$ python -q
>>> import numpy as np
>>> np.set_printoptions(precision=2, suppress=True, linewidth=160, legacy="1.25")
>>> mat = np.load("arr.npy")
>>> mat
array([[-0.1, -0.6, -0.4,  1.6],
       [ 1. ,  1.1,  0.7,  0.4],
       [ 0.7, -0.4,  0.9,  0.1],
       [ 0.4,  0.1, -0.6, -0.1]])
>>> print(np.linalg.norm(mat, axis=1).argmax())
0
>>> print(round(np.linalg.norm(mat) ** 2 / np.linalg.norm(mat, 2) ** 2, 2))
2.21
>>> round(float(np.linalg.norm(mat, 1)), 2), round(np.linalg.norm(mat, np.inf), 2)
(2.6, 3.2)
>>> np.linalg.norm(mat, axis=0)
array([1.29, 1.32, 1.35, 1.66])
>>> np.round(np.linalg.norm(mat[0] - mat[2]), 2)
2.15
>>> round(float(np.linalg.norm(mat[0], 1)), 2), round(np.linalg.norm(mat[0], np.inf), 2)
(2.7, 1.6)
>>> r0 = np.array([0, -3, 2, -3])
>>> other = mat + np.outer(r0, np.eye(4)[2])
>>> np.round(np.linalg.det(other) / np.linalg.det(mat), 2), np.round(1 + np.linalg.solve(mat, r0)[2], 2)
(4.05, 4.05)
>>> np.linalg.matrix_rank(np.linalg.inv(other) - np.linalg.inv(mat), tol=1e-8)
1
>>> other = np.linalg.inv(mat)
>>> np.round(np.linalg.slogdet(mat)[0], 2)
-1.0
>>> np.linalg.inv(other)
array([[-0.1, -0.6, -0.4,  1.6],
       [ 1. ,  1.1,  0.7,  0.4],
       [ 0.7, -0.4,  0.9,  0.1],
       [ 0.4,  0.1, -0.6, -0.1]])
>>> m1 = np.array([[-0.81, -5.74, 6.48],
...     [0.0, -4.64, 6.53],
...     [-0.37, -4.87, 6.52],
...     [-0.51, -5.98, 6.16],
...     [-1.76, -5.28, 6.09],
...     [0.37, -3.85, 6.79],
...     [1.7, -5.89, 5.47],
...     [0.25, -4.36, 4.48],
...     [0.99, -6.19, 5.34],
...     [-0.57, -4.64, 5.67],
...     [-0.54, -6.75, 6.12],
...     [-0.88, -4.6, 7.61],
...     [-1.1, -6.65, 4.7],
...     [-0.93, -7.76, 6.49],
...     [0.46, -4.94, 5.14],
...     [0.41, -6.12, 4.18],
...     [-1.02, -6.32, 6.2]])
>>> P = m1 @ np.linalg.solve(m1.T @ m1, m1.T)
>>> P @ m1[:, 1]
array([-5.74, -4.64, -4.87, -5.98, -5.28, -3.85, -5.89, -4.36, -6.19, -4.64, -6.75, -4.6 , -6.65, -7.76, -4.94, -6.12, -6.32])
>>> print(np.allclose(P @ P, P))
True
>>> round(np.trace(P), 2)
3.0
>>> r0 = np.array([5, 4, 7])
>>> rng = np.random.default_rng(38301)
>>> arr = np.outer(rng.normal(size=15), r0) + 0.05 * rng.normal(size=(15, 3))
>>> print(arr)
[[  2.17   1.8    3.13]
 [ -2.05  -1.76  -2.91]
 [ -4.44  -3.44  -6.25]
 [ -9.71  -7.7  -13.39]
 [ -0.99  -0.79  -1.38]
 [ -8.01  -6.45 -11.2 ]
 [ -0.71  -0.49  -1.02]
 [ -8.08  -6.46 -11.31]
 [-11.28  -8.98 -15.69]
 [  7.93   6.35  11.13]
 [ -6.76  -5.48  -9.76]
 [ -6.09  -4.96  -8.63]
 [ -2.42  -1.88  -3.35]
 [  4.76   3.9    6.83]
 [ 11.97   9.59  16.89]]
>>> D = np.linalg.norm(arr[:, None] - arr[None], axis=-1)
>>> np.flatnonzero(D[11] < D.mean() / 2)
array([ 2,  3,  5,  7, 10, 11])
>>> D.mean(axis=1).argmax()
14
>>> D[11].round(6).argsort(kind="stable")[:4]
array([11, 10,  2,  5])
>>> np.unravel_index(D.round(6).argmax(), D.shape)
(8, 14)
>>> P = arr @ np.linalg.solve(arr.T @ arr, arr.T)
>>> np.allclose(P @ P, P)
True
>>> print(np.round(np.linalg.eigvalsh(P), 2) + 0)
[0. 0. 0. 0. 0. 0. 0. 0. 0. 0. 0. 0. 1. 1. 1.]
>>> np.round(np.diag(P), 2) + 0
array([0.06, 0.23, 0.37, 0.4 , 0.  , 0.16, 0.18, 0.1 , 0.29, 0.09, 0.46, 0.16, 0.06, 0.18, 0.26])
>>> W2 = arr[[6, 3]].astype(float)
>>> for _ in range(3):
...     lab = np.linalg.norm(arr[:, None] - W2, axis=-1).argmin(axis=1)
...     W2 = np.array([arr[lab == j].mean(axis=0) for j in range(2)])
... 
>>> lab
array([0, 0, 1, 1, 0, 1, 0, 1, 1, 0, 1, 1, 0, 0, 0])
>>> W2
array([[  2.58,   2.09,   3.66],
       [ -7.77,  -6.21, -10.89]])
>>> np.bincount(lab)
array([8, 7])
>>> left, s, Vh = np.linalg.svd(arr, full_matrices=False)
>>> np.round(left.T @ arr @ Vh.T, 2) + 0
array([[50.23,  0.  ,  0.  ],
       [ 0.  ,  0.26,  0.  ],
       [ 0.  ,  0.  ,  0.19]])
>>> np.abs(Vh[0])
array([0.53, 0.42, 0.74])
>>> np.round(s / s[0], 2) + 0
array([1.  , 0.01, 0.  ])
>>> np.abs(left[:, 0]).round(6).argmax()
14
>>> print(s)
[50.23  0.26  0.19]
>>> left.shape, s.shape, Vh.shape
((15, 3), (3,), (3, 3))
>>> print((s > 1e-8).sum())
3
>>> np.round(Vh @ Vh.T, 2) + 0
array([[1., 0., 0.],
       [0., 1., 0.],
       [0., 0., 1.]])
>>> data = np.array([[-2.0, 1.0, 0.0], [-3.0, 1.0, 0.0], [0.0, 0.0, 4.0]])
>>> left, s, Vh = np.linalg.svd(data)
>>> np.argmax(s[:-1] / (s[1:] + 1e-6)) + 1
2
>>> s
array([4.  , 3.86, 0.26])
>>> other = left[:, :2] @ np.diag(s[:2]) @ Vh[:2]
>>> round(np.abs(data - other).max(), 2)
0.2
>>> round(np.linalg.norm(data - other) / np.linalg.norm(data), 2)
0.05
>>> round(float(np.linalg.norm(data - other, 2)), 2), round(s[2], 2)
(0.26, 0.26)
>>> np.linalg.matrix_rank(other)
2
>>> A = np.loadtxt("run1.csv", delimiter=",")
>>> A
array([[-0.12, -0.24, -0.33],
       [-0.72, -0.95, -0.99],
       [ 0.88,  0.99,  1.  ],
       [ 0.81,  0.98,  1.  ],
       [ 0.65,  0.92,  0.98],
       [-0.49, -0.79, -0.91],
       [ 0.45,  0.74,  0.88],
       [ 0.18,  0.35,  0.47],
       [-0.69, -0.93, -0.98],
       [-0.18, -0.35, -0.47],
       [-0.24, -0.45, -0.59],
       [-0.54, -0.83, -0.94],
       [-0.24, -0.45, -0.59],
       [ 0.29,  0.54,  0.69],
       [ 0.49,  0.79,  0.91],
       [ 0.24,  0.45,  0.59],
       [-0.54, -0.83, -0.94]])
>>> lab = A[:, 2] > np.median(A[:, 2])
>>> r0 = A[lab].mean(axis=0) - A[~lab].mean(axis=0)
>>> print(((A - A.mean(axis=0)) @ r0 > 0).astype(int))
[0 0 1 1 1 0 1 1 0 0 0 0 0 1 1 1 0]
>>> vec = np.array([3, 1, 1])
>>> target = A @ vec
>>> print(np.round(np.linalg.pinv(A) @ A, 2) + 0)
[[1. 0. 0.]
 [0. 1. 0.]
 [0. 0. 1.]]
>>> np.linalg.solve(A.T @ A, A.T @ target)
array([3., 1., 1.])
>>> target = target + 0.1 * rng.normal(size=17)
>>> print(target)
[-1.08 -4.02  4.51  4.47  3.9  -3.23  2.82  1.42 -4.   -1.22 -1.63 -3.4  -1.82  2.13  3.21  1.75 -3.42]
>>> coef, *_ = np.linalg.lstsq(A, target)
>>> np.round(np.linalg.norm(target - A @ coef), 2)
0.33
>>> [round(float(np.linalg.norm(np.linalg.solve(A.T @ A + lam * np.eye(3), A.T @ target))), 2) for lam in (0, 1, 10, 100)]
[3.33, 2.46, 1.8, 0.5]
>>> np.round(A.T @ (target - A @ coef), 2) + 0
array([0., 0., 0.])
>>> M = np.load("out8.npy")
>>> M
array([[ 0, -1,  2],
       [-1,  1,  1],
       [-1,  3,  3],
       [ 1,  5,  5],
       [ 1,  3,  6],
       [ 0,  3,  8],
       [-1,  5,  7],
       [ 1,  6,  5],
       [-1,  8,  4],
       [ 0,  9,  2],
       [-1,  7,  3],
       [-1,  7,  3],
       [-1,  9,  5],
       [ 1, 11,  7],
       [-1, 10,  7],
       [ 0, 12,  8],
       [ 1, 11,  7],
       [ 3, 11,  5],
       [ 3, 10,  5]])
>>> cen = M - M.mean(axis=0)
>>> left, s, Vh = np.linalg.svd(cen, full_matrices=False)
>>> round(float((s ** 2).sum() ** 2 / (s ** 4).sum()), 2)
1.62
>>> Vh[0] * np.sign(Vh[0, np.abs(Vh[0]).argmax()])
array([0.12, 0.94, 0.32])
>>> s
array([16.8 ,  7.75,  5.15])
>>> np.abs(left[:, 0]).argmax()
0
>>> print(s ** 2 / (s ** 2).sum())
[0.77 0.16 0.07]
